% python3 -q
>>> import numpy as np
>>> np.set_printoptions(precision=2, suppress=True, linewidth=200)
>>> K = np.array([[1, 0, 3], [3, 1, 0], [0, 3, 1]])
>>> print(np.allclose(K, K.T))
False
>>> print(round(np.linalg.det(K), 2))
28.0
>>> print(np.allclose(K @ K.T, K.T @ K))
True
>>> print(np.round(np.abs(np.linalg.eigvals(K)).max(), 2))
4.0
>>> Y = np.array([[1, 1], [1, -1]])
>>> rng = np.random.default_rng(8352)
>>> E = np.kron(Y, np.kron(Y, Y))[rng.permutation(8)][:4]
>>> print(E)
[[ 1 -1 -1  1 -1  1  1 -1]
 [ 1 -1  1 -1  1 -1  1 -1]
 [ 1  1  1  1 -1 -1 -1 -1]
 [ 1  1 -1 -1  1  1 -1 -1]]
>>> x = np.array([0, -1, -1, 1, 2, 0, -3, 0])
>>> print(np.sign((E @ x).round(6)))
[-1 -1  0  1]
>>> lab = rng.permutation(3)
>>> print(lab)
[0 2 1]
>>> Y = K[lab][:, lab]
>>> print(Y)
[[1 3 0]
 [0 1 3]
 [3 0 1]]
>>> print(round(np.linalg.det(Y), 2), np.round(np.linalg.det(K[lab]), 2))
28.0 -28.0
>>> X = np.load("m.npy")
>>> print(X)
[[2 3]
 [2 2]]
>>> left, s, vt = np.linalg.svd(X)
>>> print(np.argmax(s[:-1] / (s[1:] + 1e-6)) + 1)
1
>>> print(s)
[4.56 0.44]
>>> Y = left[:, :1] @ np.diag(s[:1]) @ vt[:1]
>>> print(Y)
[[2.21 2.83]
 [1.73 2.21]]
>>> print(np.linalg.matrix_rank(X, rtol=0.05))
2
>>> q, Rm = np.linalg.qr(X)
>>> print(q @ Rm)
[[2. 3.]
 [2. 2.]]
>>> print(round(abs(Rm[0, 0]), 2), round(np.linalg.norm(X[:, 0]), 2))
2.83 2.83
>>> print(np.round(q.T @ q, 2) + 0)
[[1. 0.]
 [0. 1.]]
>>> print(np.allclose(Rm.T @ Rm, X.T @ X))
True
>>> print(round(float(np.trace(q @ q.T)), 2))
2.0
>>> Y = np.linalg.inv(X)
>>> print(round(np.linalg.slogdet(X)[0], 2))
-1.0
>>> print(np.round(np.linalg.cond(X), 2))
10.4
>>> print(round(np.linalg.det(X) * np.linalg.det(Y), 2))
1.0
>>> s = 20 * 0.2 ** np.arange(3)
>>> q, _ = np.linalg.qr(np.array([[-1.2, -0.7, 0.7], [-0.1, 1.2, -0.4], [0.6, 0.8, 2.1]]))
>>> M = rng.normal(size=(27, 3)) * s @ q
>>> print(M)
[[ 52.52   3.28 -26.5 ]
 [ -1.55  -5.15  -0.29]
 [ 10.     1.46  -5.1 ]
 [-11.47   1.65   7.3 ]
 [ -6.72  -3.73   3.55]
 [ -7.9   -5.57   2.65]
 [ 10.23   6.25  -3.61]
 [-21.7    5.35  13.62]
 [-25.74  -4.86  12.  ]
 [ 26.75   2.32 -14.42]
 [-11.41  -2.99   5.03]
 [ 36.63  -3.09 -20.19]
 [  6.99  -0.19  -4.93]
 [-11.61   0.28   7.09]
 [ 17.18  -0.18 -10.16]
 [-15.34  -8.71   4.58]
 [-22.53  -0.58  12.51]
 [ -2.58   0.14   2.07]
 [  9.64  -0.85  -5.48]
 [  7.03  -0.87  -3.04]
 [ 10.31   1.74  -4.22]
 [ -3.28  -1.42   1.89]
 [ -6.95   6.45   5.7 ]
 [-27.5    0.99  16.84]
 [ 12.71  -8.92 -10.37]
 [-12.01   0.5    6.  ]
 [  5.82  -1.8   -2.46]]
>>> Y = np.c_[M[:, :2] @ np.array([[-2, 3], [-3, -3]]), np.array([0, 1, -1, -2, -1, 1, 0, -1, 1, 2, 3, 2, -1, -3, -3, 2, 1, 0, 2, 3, 3, -3, 0, 0, 0, -3, 2])]
>>> print(Y)
[[-114.87  147.73    0.  ]
 [  18.56   10.81    1.  ]
 [ -24.39   25.61   -1.  ]
 [  17.98  -39.36   -2.  ]
 [  24.63   -8.98   -1.  ]
 [  32.49   -6.99    1.  ]
 [ -39.21   11.94    0.  ]
 [  27.34  -81.16   -1.  ]
 [  66.07  -62.66    1.  ]
 [ -60.44   73.29    2.  ]
 [  31.79  -25.25    3.  ]
 [ -64.    119.15    2.  ]
 [ -13.4    21.53   -1.  ]
 [  22.36  -35.67   -3.  ]
 [ -33.82   52.08   -3.  ]
 [  56.79  -19.9     2.  ]
 [  46.8   -65.86    1.  ]
 [   4.73   -8.15    0.  ]
 [ -16.75   31.47    2.  ]
 [ -11.46   23.71    3.  ]
 [ -25.84   25.72    3.  ]
 [  10.82   -5.6    -3.  ]
 [  -5.45  -40.2     0.  ]
 [  52.04  -85.45    0.  ]
 [   1.33   64.9     0.  ]
 [  22.52  -37.53   -3.  ]
 [  -6.24   22.86    2.  ]]
>>> print(np.round(np.linalg.lstsq(M, Y[:, 0])[0], 2) + 0)
[-2. -3.  0.]
>>> print(np.linalg.matrix_rank(np.c_[M, Y]))
4
